In [1]: import numpy as np

In [2]: np.set_printoptions(precision=2, suppress=True, linewidth=100, sign=" ")

In [3]: rd = lambda a: np.round(a, 2) + 0

In [4]: X = np.loadtxt("x.csv", delimiter=",")

In [5]: X
Out[5]: 
array([[ 1., -2.,  0.,  0.,  0.,  3., -1.,  2., -4., -1.,  2.,  5.],
       [-3., -2.,  2.,  0., -2.,  3.,  1.,  1., -5., -1., -2.,  2.],
       [ 3.,  3.,  0.,  1., -3.,  0., -2.,  2., -1., -9.,  4., -2.],
       [ 0., -1., -2.,  1.,  3., -1.,  2., -1.,  1.,  7., -9., -1.],
       [ 1., -1., -1., -3., -2., -1.,  1., -1., -8., -9.,  6., -7.],
       [-1.,  1., -1.,  0., -1., -1.,  3., -2.,  0., -6., -8.,  5.],
       [-3.,  0.,  0.,  0.,  2.,  1., -1.,  0.,  0.,  2., -8.,  7.],
       [-1.,  1.,  3.,  2.,  1.,  2.,  0., -1.,  6., -4.,  1.,  1.],
       [ 0.,  0.,  0.,  0.,  0.,  0.,  0.,  0.,  1.,  3.,  1.,  0.],
       [ 0.,  0.,  0.,  0.,  0.,  0.,  0.,  0., -1.,  3.,  2.,  3.],
       [ 0.,  0.,  0.,  0.,  0.,  0.,  0.,  0.,  2., -1., -1., -1.],
       [ 0.,  0.,  0.,  0.,  0.,  0.,  0.,  0., -1., -2., -3., -1.]])

In [6]: np.allclose(X @ X.T, X.T @ X)
Out[6]: False

In [7]: rd(np.linalg.matrix_power(X, 4))
Out[7]: 
array([[   21.,   151.,   -15.,    -8.,    63.,  -185.,    71.,  -197.,   105.,  -261.,   255.,
           81.],
       [  106.,   417.,   -63.,    80.,   101.,  -369.,    73.,  -309.,   426.,  -282.,   330.,
          638.],
       [ -410.,  -497.,   -51.,  -136.,   199.,   272.,   -10.,   177., -1065.,  1325.,  -722.,
          243.],
       [  112.,   -53.,   102.,  -104.,  -132.,    58.,  -208.,   140.,    52.,  -665.,   617.,
         -560.],
       [  -81.,   -82.,    32.,   110.,    60.,   216.,  -108.,   189.,   453.,   578.,  -111.,
          279.],
       [  -75.,  -178.,    39.,   -94.,   -19.,   141.,  -233.,   237.,  -208.,   125.,   191.,
         -139.],
       [  199.,   241.,    55.,    56.,  -127.,  -193.,   135.,  -199.,   352.,  -666.,   494.,
         -361.],
       [  185.,   316.,  -162.,   -50.,  -104.,  -423.,   245.,  -328.,  -166.,  -484.,    51.,
         -143.],
       [    0.,     0.,     0.,     0.,     0.,     0.,     0.,     0.,   -53.,   -18.,   -34.,
           22.],
       [    0.,     0.,     0.,     0.,     0.,     0.,     0.,     0.,   -22.,   -81.,   -26.,
          -34.],
       [    0.,     0.,     0.,     0.,     0.,     0.,     0.,     0.,    -6.,    38.,    -9.,
           38.],
       [    0.,     0.,     0.,     0.,     0.,     0.,     0.,     0.,    22.,   -22.,     2.,
          -45.]])

In [8]: x0 = np.array([0, -1, 0, -5, 3, -5, 3, 0, 5, -5, -2, 4])

In [9]: X * x0
Out[9]: 
array([[  0.,   2.,   0.,  -0.,   0., -15.,  -3.,   0., -20.,   5.,  -4.,  20.],
       [ -0.,   2.,   0.,  -0.,  -6., -15.,   3.,   0., -25.,   5.,   4.,   8.],
       [  0.,  -3.,   0.,  -5.,  -9.,  -0.,  -6.,   0.,  -5.,  45.,  -8.,  -8.],
       [  0.,   1.,  -0.,  -5.,   9.,   5.,   6.,  -0.,   5., -35.,  18.,  -4.],
       [  0.,   1.,  -0.,  15.,  -6.,   5.,   3.,  -0., -40.,  45., -12., -28.],
       [ -0.,  -1.,  -0.,  -0.,  -3.,   5.,   9.,  -0.,   0.,  30.,  16.,  20.],
       [ -0.,  -0.,   0.,  -0.,   6.,  -5.,  -3.,   0.,   0., -10.,  16.,  28.],
       [ -0.,  -1.,   0., -10.,   3., -10.,   0.,  -0.,  30.,  20.,  -2.,   4.],
       [  0.,  -0.,   0.,  -0.,   0.,  -0.,   0.,   0.,   5., -15.,  -2.,   0.],
       [  0.,  -0.,   0.,  -0.,   0.,  -0.,   0.,   0.,  -5., -15.,  -4.,  12.],
       [  0.,  -0.,   0.,  -0.,   0.,  -0.,   0.,   0.,  10.,   5.,   2.,  -4.],
       [  0.,  -0.,   0.,  -0.,   0.,  -0.,   0.,   0.,  -5.,  10.,   6.,  -4.]])

In [10]: X @ np.ones(12)
Out[10]: array([  5.,  -6.,  -4.,  -1., -25., -11.,   0.,  11.,   5.,   7.,  -1.,  -7.])

In [11]: X @ x0
Out[11]: array([-15., -24.,   1.,   0., -17.,  76.,  32.,  34., -12., -12.,  13.,   7.])

In [12]: np.einsum("ij,j->i", X, x0)
Out[12]: array([-15., -24.,   1.,   0., -17.,  76.,  32.,  34., -12., -12.,  13.,   7.])

In [13]: np.sign((X @ x0).round(6))
Out[13]: array([-1., -1.,  1.,  0., -1.,  1.,  1.,  1., -1., -1.,  1.,  1.])

In [14]: Y = X / np.sqrt((X ** 2).mean(axis=1, keepdims=True))

In [15]: rd(Y[0])
Out[15]: array([ 0.43, -0.86,  0.  ,  0.  ,  0.  ,  1.29, -0.43,  0.86, -1.72, -0.43,  0.86,  2.15])

In [16]: np.linalg.matrix_rank(X - X.mean(axis=1, keepdims=True))
Out[16]: np.int64(11)

In [17]: A = np.loadtxt("mat.csv", delimiter=",")

In [18]: A
Out[18]: 
array([[ 19.,  48.,  28.,  10.,  24.,  28.],
       [  0.,   0.,   0.,   0.,   0.,   0.],
       [  0.,   0.,   0.,   0.,   0.,   0.],
       [ 31.,  34.,  37.,   7.,  28.,   6.],
       [  0.,  13.,   8.,   0.,   0.,   3.],
       [  0.,  13.,  12.,  17.,   7.,  22.],
       [  0.,   0.,   0.,   0.,   0.,   0.],
       [  0.,   0.,   0.,  10.,   0.,  15.],
       [  0.,   0.,   0.,   0.,   0.,   0.],
       [  0.,   0.,   0.,   0.,   0.,   0.],
       [  0.,   0.,   0.,   7.,  11.,   0.],
       [ 12.,   3.,   4.,   0.,  17.,   0.],
       [  0.,   4.,  15.,  15.,   6.,  11.],
       [  0.,   0.,   0.,   0.,   0.,   0.],
       [  0.,   0.,   0.,   0.,   0.,   0.],
       [  0.,   0.,   0.,   0.,   0.,   0.],
       [  0.,   0.,   4.,   7.,   3.,   1.],
       [ 14.,   0.,   0.,   0.,   0.,   0.],
       [  5.,  22.,   7.,  21.,  28.,  27.],
       [ 28.,  35.,  32.,   4.,  25.,   8.],
       [  8.,   0.,   6.,   0.,   0.,   0.],
       [ 24.,  21.,  32.,   8.,  23.,   1.],
       [  2.,   0.,   0.,   0.,   0.,   0.],
       [  0.,   0.,   0.,   0.,   0.,   0.],
       [  0.,   0.,   0.,   0.,   0.,  10.],
       [  0.,   0.,   0.,   0.,   0.,   0.],
       [ 15.,  12.,  20.,  18.,  28.,   8.],
       [  0.,   0.,   0.,   0.,   0.,   0.],
       [  0.,   0.,   0.,   0.,   0.,   0.]])

In [19]: # rows 1 and 2 are equal

In [20]: labels = A[:, 2] > np.median(A[:, 2])

In [21]: f = A[labels].mean(axis=0) - A[~labels].mean(axis=0)

In [22]: rd(f)
Out[22]: array([ 10.89,  17.08,  17.08,   7.92,  15.1 ,   8.11])
